$ python3 -q
>>> import numpy as np
>>> from numpy import linalg as LA
>>> np.set_printoptions(precision=3, suppress=True, linewidth=160)
>>> X = np.load("m.npy")
>>> X
array([[-1.487, -1.157, -2.642,  3.8  , -0.167],
       [-1.627, -1.277, -2.139,  3.963, -0.667],
       [ 0.794,  0.579,  3.844, -2.657, -1.481],
       [-1.528, -1.263,  1.93 ,  2.705, -3.167],
       [-0.77 , -0.679,  3.571,  0.693, -3.273],
       [ 1.17 ,  0.89 ,  3.364, -3.322, -0.698],
       [-1.785, -1.422, -1.102,  4.028, -1.535],
       [ 1.194,  0.91 ,  3.322, -3.362, -0.64 ],
       [ 1.767,  1.435, -0.611, -3.548,  2.618],
       [-1.735, -1.374, -1.551,  4.037, -1.182],
       [-0.878, -0.647, -3.763,  2.811,  1.324],
       [-1.541, -1.273,  1.878,  2.747, -3.151],
       [-1.775, -1.412, -1.214,  4.035, -1.45 ],
       [-0.347, -0.213, -4.097,  1.784,  2.207],
       [ 1.157,  0.879,  3.386, -3.301, -0.728],
       [ 0.924,  0.686,  3.711, -2.896, -1.231]])
>>> np.abs(np.diag(LA.qr(X)[1])) > 1e-9
array([ True,  True, False, False, False])
>>> np.round(np.trace(LA.pinv(X) @ X), 3)
np.float64(2.0)
>>> Uu, sigma, Vh = LA.svd(X)
>>> V = Vh[:(sigma > 1e-8).sum()]
>>> rng = np.random.default_rng(20)
>>> vec = X[12] + 5 * X[10] + rng.integers(2) * np.eye(5)[3]
>>> vec
array([ -6.163,  -4.647, -20.028,  19.09 ,   5.168])
>>> np.diag(V.T @ V)
array([0.132, 0.085, 0.679, 0.653, 0.451])
>>> LA.matrix_rank(np.vstack([X, vec]))
np.int64(3)
